% python3 -q
>>> import numpy as np
>>> np.set_printoptions(precision=2, suppress=True, linewidth=200)
>>> A = np.load("run15.npy")
>>> A
array([[0, 1, 0, 0, 0, 0, 0, 0, 0, 0, 0, 1],
       [1, 0, 0, 0, 0, 0, 0, 0, 0, 0, 0, 0],
       [0, 0, 0, 0, 0, 1, 0, 0, 0, 0, 0, 0],
       [0, 0, 0, 0, 1, 0, 0, 0, 0, 0, 0, 0],
       [0, 0, 0, 1, 0, 0, 0, 1, 0, 1, 0, 0],
       [0, 0, 1, 0, 0, 0, 0, 0, 1, 1, 0, 0],
       [0, 0, 0, 0, 0, 0, 0, 0, 0, 0, 0, 0],
       [0, 0, 0, 0, 1, 0, 0, 0, 0, 1, 0, 0],
       [0, 0, 0, 0, 0, 1, 0, 0, 0, 0, 0, 0],
       [0, 0, 0, 0, 1, 1, 0, 1, 0, 0, 0, 0],
       [0, 0, 0, 0, 0, 0, 0, 0, 0, 0, 0, 0],
       [1, 0, 0, 0, 0, 0, 0, 0, 0, 0, 0, 0]])
>>> rk = np.linalg.matrix_rank(A)
>>> rk
np.int64(8)
>>> null = np.linalg.svd(A)[2][rk:].T
>>> null.shape
(12, 4)
>>> print(np.round(null @ null.T, 2) + 0)
[[ 0.   0.   0.   0.   0.   0.   0.   0.   0.   0.   0.   0. ]
 [ 0.   0.5  0.   0.   0.   0.   0.   0.   0.   0.   0.  -0.5]
 [ 0.   0.   0.5  0.   0.   0.   0.   0.  -0.5  0.   0.   0. ]
 [ 0.   0.   0.   0.   0.   0.   0.   0.   0.   0.   0.   0. ]
 [ 0.   0.   0.   0.   0.   0.   0.   0.   0.   0.   0.   0. ]
 [ 0.   0.   0.   0.   0.   0.   0.   0.   0.   0.   0.   0. ]
 [ 0.   0.   0.   0.   0.   0.   1.   0.   0.   0.   0.   0. ]
 [ 0.   0.   0.   0.   0.   0.   0.   0.   0.   0.   0.   0. ]
 [ 0.   0.  -0.5  0.   0.   0.   0.   0.   0.5  0.   0.   0. ]
 [ 0.   0.   0.   0.   0.   0.   0.   0.   0.   0.   0.   0. ]
 [ 0.   0.   0.   0.   0.   0.   0.   0.   0.   0.   1.   0. ]
 [ 0.  -0.5  0.   0.   0.   0.   0.   0.   0.   0.   0.   0.5]]
>>> [int(np.linalg.matrix_rank(np.delete(A, i, axis=0))) for i in range(12)]
[7, 8, 8, 7, 7, 7, 8, 7, 8, 7, 8, 8]
>>> [int(np.linalg.matrix_rank(A[:, :j + 1])) for j in range(12)]
[1, 2, 3, 4, 5, 6, 6, 7, 7, 8, 8, 8]
>>> ev, evecs = np.linalg.eigh(A)
>>> np.round(evecs.T @ A @ evecs, 2) + 0
array([[-1.92,  0.  ,  0.  ,  0.  ,  0.  ,  0.  ,  0.  ,  0.  ,  0.  ,  0.  ,  0.  ,  0.  ],
       [ 0.  , -1.41,  0.  ,  0.  ,  0.  ,  0.  ,  0.  ,  0.  ,  0.  ,  0.  ,  0.  ,  0.  ],
       [ 0.  ,  0.  , -1.41,  0.  ,  0.  ,  0.  ,  0.  ,  0.  ,  0.  ,  0.  ,  0.  ,  0.  ],
       [ 0.  ,  0.  ,  0.  , -0.75,  0.  ,  0.  ,  0.  ,  0.  ,  0.  ,  0.  ,  0.  ,  0.  ],
       [ 0.  ,  0.  ,  0.  ,  0.  ,  0.  ,  0.  ,  0.  ,  0.  ,  0.  ,  0.  ,  0.  ,  0.  ],
       [ 0.  ,  0.  ,  0.  ,  0.  ,  0.  ,  0.  ,  0.  ,  0.  ,  0.  ,  0.  ,  0.  ,  0.  ],
       [ 0.  ,  0.  ,  0.  ,  0.  ,  0.  ,  0.  ,  0.  ,  0.  ,  0.  ,  0.  ,  0.  ,  0.  ],
       [ 0.  ,  0.  ,  0.  ,  0.  ,  0.  ,  0.  ,  0.  ,  0.  ,  0.  ,  0.  ,  0.  ,  0.  ],
       [ 0.  ,  0.  ,  0.  ,  0.  ,  0.  ,  0.  ,  0.  ,  0.  ,  0.29,  0.  ,  0.  ,  0.  ],
       [ 0.  ,  0.  ,  0.  ,  0.  ,  0.  ,  0.  ,  0.  ,  0.  ,  0.  ,  1.41,  0.  ,  0.  ],
       [ 0.  ,  0.  ,  0.  ,  0.  ,  0.  ,  0.  ,  0.  ,  0.  ,  0.  ,  0.  ,  1.41,  0.  ],
       [ 0.  ,  0.  ,  0.  ,  0.  ,  0.  ,  0.  ,  0.  ,  0.  ,  0.  ,  0.  ,  0.  ,  2.38]])
>>> np.abs(evecs[:, -1]).round(6).argmax()
np.int64(9)
>>> print(ev.sum(), np.trace(A))
0.0 0
>>> np.abs(evecs[:, -1])
array([0.  , 0.  , 0.15, 0.22, 0.51, 0.36, 0.  , 0.45, 0.15, 0.56, 0.  , 0.  ])
>>> np.round(np.linalg.svd(A, compute_uv=False), 2) + 0
array([2.38, 1.92, 1.41, 1.41, 1.41, 1.41, 0.75, 0.29, 0.  , 0.  , 0.  , 0.  ])
>>> np.unique(ev.round(6) + 0, return_counts=True)[1]
array([1, 2, 1, 4, 1, 2, 1])
>>> print(np.linalg.eigvalsh(A + 5 * np.eye(12)))
[3.08 3.59 3.59 4.25 5.   5.   5.   5.   5.29 6.41 6.41 7.38]
>>> np.round(np.linalg.eigvalsh(A @ A), 2) + 0
array([0.  , 0.  , 0.  , 0.  , 0.08, 0.56, 2.  , 2.  , 2.  , 2.  , 3.69, 5.66])
>>> np.round(evecs.T @ evecs, 2) + 0
array([[1., 0., 0., 0., 0., 0., 0., 0., 0., 0., 0., 0.],
       [0., 1., 0., 0., 0., 0., 0., 0., 0., 0., 0., 0.],
       [0., 0., 1., 0., 0., 0., 0., 0., 0., 0., 0., 0.],
       [0., 0., 0., 1., 0., 0., 0., 0., 0., 0., 0., 0.],
       [0., 0., 0., 0., 1., 0., 0., 0., 0., 0., 0., 0.],
       [0., 0., 0., 0., 0., 1., 0., 0., 0., 0., 0., 0.],
       [0., 0., 0., 0., 0., 0., 1., 0., 0., 0., 0., 0.],
       [0., 0., 0., 0., 0., 0., 0., 1., 0., 0., 0., 0.],
       [0., 0., 0., 0., 0., 0., 0., 0., 1., 0., 0., 0.],
       [0., 0., 0., 0., 0., 0., 0., 0., 0., 1., 0., 0.],
       [0., 0., 0., 0., 0., 0., 0., 0., 0., 0., 1., 0.],
       [0., 0., 0., 0., 0., 0., 0., 0., 0., 0., 0., 1.]])
>>> ev, evecs = np.linalg.eigh(A)
>>> x = np.array([7, -8, 8, -4, 3, 0, 5, 3, 3, -4, 9, 2])
>>> print(round(x @ A @ x / (x @ x), 2), round(float(ev[0]), 2), round(float(ev[-1]), 2))
-0.4 -1.92 2.38
>>> x @ A @ x
np.int64(-138)
>>> F = np.load("x.npy")
>>> F
array([[ 4.71,  1.19,  0.28,  3.24],
       [-1.65, -0.59,  0.89,  0.64],
       [ 3.84, -4.74,  0.96, -2.96],
       [-5.17,  2.18,  2.17, -2.44],
       [ 3.33, -0.73, -4.07,  4.54],
       [-0.61,  6.81, -1.49,  2.48],
       [ 4.33, -0.81,  0.55, -1.94],
       [-1.29, -0.65, -0.18, -2.05],
       [-2.72, -1.5 , -2.31,  1.48],
       [-3.23,  2.88, -1.13, -0.23],
       [-0.83, -1.57,  3.25, -2.19],
       [-0.54,  4.53,  3.11,  5.94],
       [-1.03, -2.67,  1.61,  1.8 ],
       [-0.46,  0.09, -1.42, -5.25],
       [-2.19,  1.67,  1.77,  1.1 ],
       [-1.81,  0.56, -0.53, -2.33],
       [ 3.21, -1.6 , -1.41,  2.75]])
>>> proj = F @ np.linalg.solve(F.T @ F, F.T)
>>> np.round(np.linalg.eigvalsh(proj), 2) + 0
array([0., 0., 0., 0., 0., 0., 0., 0., 0., 0., 0., 0., 0., 1., 1., 1., 1.])
>>> print(np.linalg.matrix_rank(np.eye(17) - proj))
13
>>> print(np.allclose(proj @ proj, proj))
True
>>> M2 = F / np.linalg.norm(F, axis=1, keepdims=True)
>>> C2 = M2 @ M2.T
>>> np.linalg.norm(M2, axis=1)
array([1., 1., 1., 1., 1., 1., 1., 1., 1., 1., 1., 1., 1., 1., 1., 1., 1.])
>>> Ac = (F - F.mean(axis=0)) / F.std(axis=0)
>>> print(np.argwhere(np.abs(Ac) > 2))
[[4 2]
 [5 1]]
>>> c = np.linalg.lstsq(np.delete(Ac, 2, axis=1), Ac[:, 2])[0]
>>> round(1 - np.var(Ac[:, 2] - np.delete(Ac, 2, axis=1) @ c), 2)
np.float64(0.06)
>>> q, Rm = np.linalg.qr(F)
>>> np.abs(np.diag(Rm))
array([11.69, 10.4 ,  7.69, 10.53])
>>> np.trace(q @ q.T)
np.float64(4.0)
>>> print(q @ Rm)
[[ 4.71  1.19  0.28  3.24]
 [-1.65 -0.59  0.89  0.64]
 [ 3.84 -4.74  0.96 -2.96]
 [-5.17  2.18  2.17 -2.44]
 [ 3.33 -0.73 -4.07  4.54]
 [-0.61  6.81 -1.49  2.48]
 [ 4.33 -0.81  0.55 -1.94]
 [-1.29 -0.65 -0.18 -2.05]
 [-2.72 -1.5  -2.31  1.48]
 [-3.23  2.88 -1.13 -0.23]
 [-0.83 -1.57  3.25 -2.19]
 [-0.54  4.53  3.11  5.94]
 [-1.03 -2.67  1.61  1.8 ]
 [-0.46  0.09 -1.42 -5.25]
 [-2.19  1.67  1.77  1.1 ]
 [-1.81  0.56 -0.53 -2.33]
 [ 3.21 -1.6  -1.41  2.75]]
>>> q.shape, Rm.shape
((17, 4), (4, 4))
>>> np.round(abs(Rm[0, 0]), 2), round(np.linalg.norm(F[:, 0]), 2)
(np.float64(11.69), np.float64(11.69))
